% ipython --no-banner

In [1]: import numpy as np

In [2]: from numpy import linalg as LA

In [3]: np.set_printoptions(precision=3, suppress=True, linewidth=120)

In [4]: tidy = lambda a: np.round(a, 3) + 0

In [5]: arr = np.load("x.npy")

In [6]: tidy(arr)
Out[6]: 
array([[0.091, 0.182, 0.182, 0.091, 0.091, 0.091, 0.   , 0.091, 0.182, 0.   ],
       [0.077, 0.154, 0.154, 0.154, 0.077, 0.   , 0.077, 0.154, 0.077, 0.077],
       [0.062, 0.125, 0.125, 0.125, 0.125, 0.125, 0.   , 0.125, 0.125, 0.062],
       [0.083, 0.083, 0.083, 0.167, 0.167, 0.167, 0.083, 0.   , 0.167, 0.   ],
       [0.077, 0.154, 0.077, 0.077, 0.154, 0.077, 0.077, 0.154, 0.077, 0.077],
       [0.167, 0.083, 0.167, 0.167, 0.167, 0.083, 0.   , 0.   , 0.   , 0.167],
       [0.143, 0.071, 0.071, 0.143, 0.071, 0.   , 0.143, 0.143, 0.143, 0.071],
       [0.067, 0.133, 0.067, 0.067, 0.067, 0.133, 0.067, 0.133, 0.133, 0.133],
       [0.   , 0.091, 0.182, 0.182, 0.   , 0.   , 0.182, 0.   , 0.273, 0.091],
       [0.083, 0.083, 0.083, 0.167, 0.167, 0.   , 0.167, 0.083, 0.083, 0.083]])

In [7]: U, sig, vt = LA.svd(arr)

In [8]: tidy(sig)
Out[8]: array([1.025, 0.315, 0.247, 0.234, 0.186, 0.14 , 0.1  , 0.064, 0.035, 0.002])

In [9]: M2 = U[:, :9] @ np.diag(sig[:9]) @ vt[:9]

In [10]: tidy(np.abs(arr - M2).max())
Out[10]: np.float64(0.001)

In [11]: tidy(M2)
Out[11]: 
array([[0.091, 0.182, 0.182, 0.091, 0.091, 0.091, 0.   , 0.091, 0.182, 0.   ],
       [0.077, 0.154, 0.154, 0.154, 0.077, 0.   , 0.077, 0.154, 0.077, 0.077],
       [0.062, 0.125, 0.125, 0.125, 0.125, 0.125, 0.   , 0.125, 0.125, 0.062],
       [0.083, 0.083, 0.083, 0.167, 0.167, 0.167, 0.083, 0.   , 0.167, 0.   ],
       [0.077, 0.154, 0.076, 0.077, 0.154, 0.077, 0.077, 0.154, 0.077, 0.077],
       [0.167, 0.083, 0.167, 0.167, 0.167, 0.083, 0.   , 0.   , 0.   , 0.167],
       [0.143, 0.072, 0.071, 0.143, 0.071, 0.   , 0.143, 0.143, 0.143, 0.071],
       [0.067, 0.133, 0.067, 0.066, 0.067, 0.134, 0.067, 0.133, 0.133, 0.133],
       [0.   , 0.091, 0.182, 0.182, 0.   , 0.   , 0.182, 0.   , 0.273, 0.091],
       [0.083, 0.083, 0.084, 0.166, 0.167, 0.   , 0.167, 0.084, 0.083, 0.083]])

In [12]: tidy(LA.norm(arr - M2) / LA.norm(arr))
Out[12]: np.float64(0.001)

In [13]: tidy(LA.norm(arr - M2, 2)), tidy(sig[9])
Out[13]: (np.float64(0.002), np.float64(0.002))

In [14]: M2 = np.array([[-2], [2], [-1], [-3], [-1]])

In [15]: Z = np.array([[0, -1, 0, 2, -2, -2, 2, -1, -1, -1, -2, 1]])

In [16]: E = M2 @ Z

In [17]: E
Out[17]: 
array([[ 0,  2,  0, -4,  4,  4, -4,  2,  2,  2,  4, -2],
       [ 0, -2,  0,  4, -4, -4,  4, -2, -2, -2, -4,  2],
       [ 0,  1,  0, -2,  2,  2, -2,  1,  1,  1,  2, -1],
       [ 0,  3,  0, -6,  6,  6, -6,  3,  3,  3,  6, -3],
       [ 0,  1,  0, -2,  2,  2, -2,  1,  1,  1,  2, -1]])

In [18]: [round(float(x), 3) for x in LA.svd(E, compute_uv=False)[:3]]
Out[18]: [21.794, 0.0, 0.0]

In [19]: O, vecs = LA.qr(arr[:, :3])[0], LA.qr(arr[:, 3:])[0]

In [20]: sig = LA.svd(O.T @ vecs, compute_uv=False)

In [21]: print(tidy(np.degrees(np.arccos(sig.clip(0, 1)))))
[ 0.87   9.533 47.292]

In [22]: tidy(LA.norm(O @ O.T - vecs @ vecs.T, 2))
Out[22]: np.float64(1.0)

In [23]: M = np.loadtxt("block1.csv", delimiter=",")

In [24]: print(tidy(M))
[[-1.228 -0.378 -0.11  -0.314 -0.18   0.684  0.181  0.102 -0.571  0.187]
 [-0.378 -0.149 -0.077  0.183  0.305  0.    -0.143 -0.493 -0.174  0.385]
 [-0.11  -0.077  0.187  0.58   0.817 -0.028 -0.123 -1.382  0.044  0.416]
 [-0.314  0.183  0.58  -0.117  0.05   0.142 -0.329  0.099 -0.262  0.097]
 [-0.18   0.305  0.817  0.05   0.641  0.468 -0.222  0.126 -0.489  0.088]
 [ 0.684  0.    -0.028  0.142  0.468  0.871  0.891 -0.118  0.236 -0.761]
 [ 0.181 -0.143 -0.123 -0.329 -0.222  0.891 -0.417 -0.243  0.186 -0.274]
 [ 0.102 -0.493 -1.382  0.099  0.126 -0.118 -0.243  0.004 -0.049  0.539]
 [-0.571 -0.174  0.044 -0.262 -0.489  0.236  0.186 -0.049 -0.018 -0.143]
 [ 0.187  0.385  0.416  0.097  0.088 -0.761 -0.274  0.539 -0.143  0.225]]

In [25]: U, sig, vt = LA.svd(M)

In [26]: vecs = vt[:(sig > 1e-8).sum()]

In [27]: rng = np.random.default_rng(52)

In [28]: x0 = M[1] + 2 * M[8] + rng.integers(2) * np.eye(10)[4]

In [29]: print(tidy(x0))
[-1.52  -0.498  0.01  -0.342  0.327  0.472  0.229 -0.59  -0.21   0.098]

In [30]: np.allclose(vecs.T @ vecs @ x0, x0)
Out[30]: False

In [31]: tidy(np.diag(vecs.T @ vecs))
Out[31]: array([0.761, 0.187, 0.837, 0.218, 0.692, 0.867, 0.864, 0.866, 0.331, 0.376])

In [32]: tidy(LA.norm(x0 - vecs.T @ vecs @ x0))
Out[32]: np.float64(0.555)

In [33]: LA.matrix_rank(np.vstack([M, x0]))
Out[33]: np.int64(7)

In [34]: W0 = np.load("a.npy")

In [35]: print(W0)
[[-3  0  2 -4 -4  4 -2  2 -5 -5  5]
 [ 5  2 -3 -4  3  4  4  2 -5 -4 -4]
 [-1 -3 -5  5  0  1 -5  3 -3  1 -2]
 [ 4  2 -2  0 -1  2 -5 -4  0 -4 -1]
 [ 3 -1  3 -2 -2  1 -4  4  3  1  3]]

In [36]: f, v = W0[4], W0[1]

In [37]: print(f @ v)
-29

In [38]: p = (f @ v) / (f @ f) * f

In [39]: tidy(LA.norm(f + v) ** 2 + LA.norm(f - v) ** 2)
Out[39]: np.float64(470.0)

In [40]: np.outer(f, v)
Out[40]: 
array([[ 15,   6,  -9, -12,   9,  12,  12,   6, -15, -12, -12],
       [ -5,  -2,   3,   4,  -3,  -4,  -4,  -2,   5,   4,   4],
       [ 15,   6,  -9, -12,   9,  12,  12,   6, -15, -12, -12],
       [-10,  -4,   6,   8,  -6,  -8,  -8,  -4,  10,   8,   8],
       [-10,  -4,   6,   8,  -6,  -8,  -8,  -4,  10,   8,   8],
       [  5,   2,  -3,  -4,   3,   4,   4,   2,  -5,  -4,  -4],
       [-20,  -8,  12,  16, -12, -16, -16,  -8,  20,  16,  16],
       [ 20,   8, -12, -16,  12,  16,  16,   8, -20, -16, -16],
       [ 15,   6,  -9, -12,   9,  12,  12,   6, -15, -12, -12],
       [  5,   2,  -3,  -4,   3,   4,   4,   2,  -5,  -4,  -4],
       [ 15,   6,  -9, -12,   9,  12,  12,   6, -15, -12, -12]])

In [41]: M2 = W0 + rng.integers(-2, 3, (5, 3)) @ rng.integers(-2, 3, (3, 11))

In [42]: M2
Out[42]: 
array([[ -2,  -2,   2,  -2,  -2,   6,  -4,   4,  -6,  -8,   2],
       [  4,   0,  -5,  -4,   2,   6,   2,   2,  -7,  -3,  -6],
       [  3,  -2, -11,   1,   2,  -3,  -1,   5,  -1,   4,   1],
       [ -1,   1,  -4,  -2,  -7,   4,  -7,  -8,  -3,   2,  -1],
       [ 10,   2,   1,  -4,   4,  -5,   2,   8,   8,  -1,   7]])

In [43]: print(LA.matrix_rank(M2 - W0, tol=1e-8))
3

In [44]: print(np.abs(M2 - W0).sum(axis=1))
[20 15 35 33 47]

In [45]: tidy(LA.svd(M2 - W0, compute_uv=False))
Out[45]: array([20.117, 11.665,  5.936,  0.   ,  0.   ])
